% python3 -q
>>> import numpy as np
>>> from numpy import linalg as LA
>>> np.set_printoptions(precision=2, suppress=True, linewidth=120, floatmode="fixed")
>>> def rd(a):
...     return np.round(a, 2) + 0
... 
>>> A = np.load("run1.npy")
>>> A
array([[ 14,   2,  -9,  12,   8,  -9,  -1,  -4],
       [  2,  27,  -4, -18, -23,  -2,  -3,  -1],
       [ -9,  -4,  14,  -9,  -6,   3,  -6,  11],
       [ 12, -18,  -9,  36,  27,   6,   0,  -3],
       [  8, -23,  -6,  27,  28,  -3,   5,  -6],
       [ -9,  -2,   3,   6,  -3,  27,  -5,  10],
       [ -1,  -3,  -6,   0,   5,  -5,  10, -12],
       [ -4,  -1,  11,  -3,  -6,  10, -12,  18]])
>>> r = LA.matrix_rank(A)
>>> r
np.int64(5)
>>> N = LA.svd(A)[2][r:].T
>>> [int(LA.matrix_rank(np.delete(A, i, axis=0))) for i in range(8)]
[5, 5, 5, 5, 5, 5, 5, 5]
>>> np.allclose(A @ N, 0)
True
>>> LA.matrix_rank(A.T @ A), LA.matrix_rank(A @ A.T)
(np.int64(5), np.int64(5))
>>> [int(LA.matrix_rank(A[:, :j + 1])) for j in range(8)]
[1, 2, 3, 4, 5, 5, 5, 5]
>>> N.shape
(8, 3)
>>> def softmax(z):
...     e = np.exp(z - z.max(axis=-1, keepdims=True))
...     return e / e.sum(axis=-1, keepdims=True)
... 
>>> rd(softmax(A[6] + 2))
array([0.00, 0.00, 0.00, 0.00, 0.01, 0.00, 0.99, 0.00])
>>> scores = A @ A.T / np.sqrt(8)
>>> rd(softmax(scores + np.triu(np.full(scores.shape, -np.inf), 1)))
array([[1.00, 0.00, 0.00, 0.00, 0.00, 0.00, 0.00, 0.00],
       [0.00, 1.00, 0.00, 0.00, 0.00, 0.00, 0.00, 0.00],
       [0.00, 0.00, 1.00, 0.00, 0.00, 0.00, 0.00, 0.00],
       [0.00, 0.00, 0.00, 1.00, 0.00, 0.00, 0.00, 0.00],
       [0.00, 0.00, 0.00, 1.00, 0.00, 0.00, 0.00, 0.00],
       [0.00, 0.00, 0.00, 0.00, 0.00, 1.00, 0.00, 0.00],
       [0.00, 0.00, 0.00, 0.00, 1.00, 0.00, 0.00, 0.00],
       [0.00, 0.00, 0.00, 0.00, 0.00, 0.00, 0.00, 1.00]])
>>> rd(LA.norm(A))
np.float64(98.46)
>>> A - A[0]
array([[  0,   0,   0,   0,   0,   0,   0,   0],
       [-12,  25,   5, -30, -31,   7,  -2,   3],
       [-23,  -6,  23, -21, -14,  12,  -5,  15],
       [ -2, -20,   0,  24,  19,  15,   1,   1],
       [ -6, -25,   3,  15,  20,   6,   6,  -2],
       [-23,  -4,  12,  -6, -11,  36,  -4,  14],
       [-15,  -5,   3, -12,  -3,   4,  11,  -8],
       [-18,  -3,  20, -15, -14,  19, -11,  22]])
>>> rd(A.mean(axis=0))
array([ 1.62, -2.75, -0.75,  6.38,  3.75,  3.38, -1.50,  1.62])
>>> LA.matrix_rank(A)
np.int64(5)
>>> A[:, 8]
Traceback (most recent call last):
  File "<python-input-22>", line 1, in <module>
    A[:, 8]
    ~^^^^^^
IndexError: index 8 is out of bounds for axis 1 with size 8
>>> rd(LA.svd(A, compute_uv=False))
array([80.91, 46.05, 25.20, 19.66,  2.17,  0.00,  0.00,  0.00])
>>> np.diff(A, axis=0)
array([[-12,  25,   5, -30, -31,   7,  -2,   3],
       [-11, -31,  18,   9,  17,   5,  -3,  12],
       [ 21, -14, -23,  45,  33,   3,   6, -14],
       [ -4,  -5,   3,  -9,   1,  -9,   5,  -3],
       [-17,  21,   9, -21, -31,  30, -10,  16],
       [  8,  -1,  -9,  -6,   8, -32,  15, -22],
       [ -3,   2,  17,  -3, -11,  15, -22,  30]])
>>> LA.rank(A)
Traceback (most recent call last):
  File "<python-input-25>", line 1, in <module>
    LA.rank(A)
    ^^^^^^^
AttributeError: module 'numpy.linalg' has no attribute 'rank'
>>> A.sum(axis=1)
array([ 13, -22,  -6,  51,  30,  27, -12,  13])
>>> w, V = LA.eigh(A)
>>> x0 = np.array([-2, -3, -2, -2, 2, 3, -3, 3])
>>> (np.sign(V[:, -1].round(6)) == np.sign(V[0, -1].round(6))).astype(int)
array([1, 0, 0, 1, 1, 0, 1, 0])
>>> np.abs(A).sum(axis=1).max(), rd(np.abs(w).max())
(np.int64(111), np.float64(80.91))
>>> rd(V * np.abs(w) @ V.T)
array([[ 14.00,   2.00,  -9.00,  12.00,   8.00,  -9.00,  -1.00,  -4.00],
       [  2.00,  27.00,  -4.00, -18.00, -23.00,  -2.00,  -3.00,  -1.00],
       [ -9.00,  -4.00,  14.00,  -9.00,  -6.00,   3.00,  -6.00,  11.00],
       [ 12.00, -18.00,  -9.00,  36.00,  27.00,   6.00,   0.00,  -3.00],
       [  8.00, -23.00,  -6.00,  27.00,  28.00,  -3.00,   5.00,  -6.00],
       [ -9.00,  -2.00,   3.00,   6.00,  -3.00,  27.00,  -5.00,  10.00],
       [ -1.00,  -3.00,  -6.00,   0.00,   5.00,  -5.00,  10.00, -12.00],
       [ -4.00,  -1.00,  11.00,  -3.00,  -6.00,  10.00, -12.00,  18.00]])
>>> rd(V * np.maximum(w, 0) @ V.T)
array([[ 14.00,   2.00,  -9.00,  12.00,   8.00,  -9.00,  -1.00,  -4.00],
       [  2.00,  27.00,  -4.00, -18.00, -23.00,  -2.00,  -3.00,  -1.00],
       [ -9.00,  -4.00,  14.00,  -9.00,  -6.00,   3.00,  -6.00,  11.00],
       [ 12.00, -18.00,  -9.00,  36.00,  27.00,   6.00,   0.00,  -3.00],
       [  8.00, -23.00,  -6.00,  27.00,  28.00,  -3.00,   5.00,  -6.00],
       [ -9.00,  -2.00,   3.00,   6.00,  -3.00,  27.00,  -5.00,  10.00],
       [ -1.00,  -3.00,  -6.00,   0.00,   5.00,  -5.00,  10.00, -12.00],
       [ -4.00,  -1.00,  11.00,  -3.00,  -6.00,  10.00, -12.00,  18.00]])
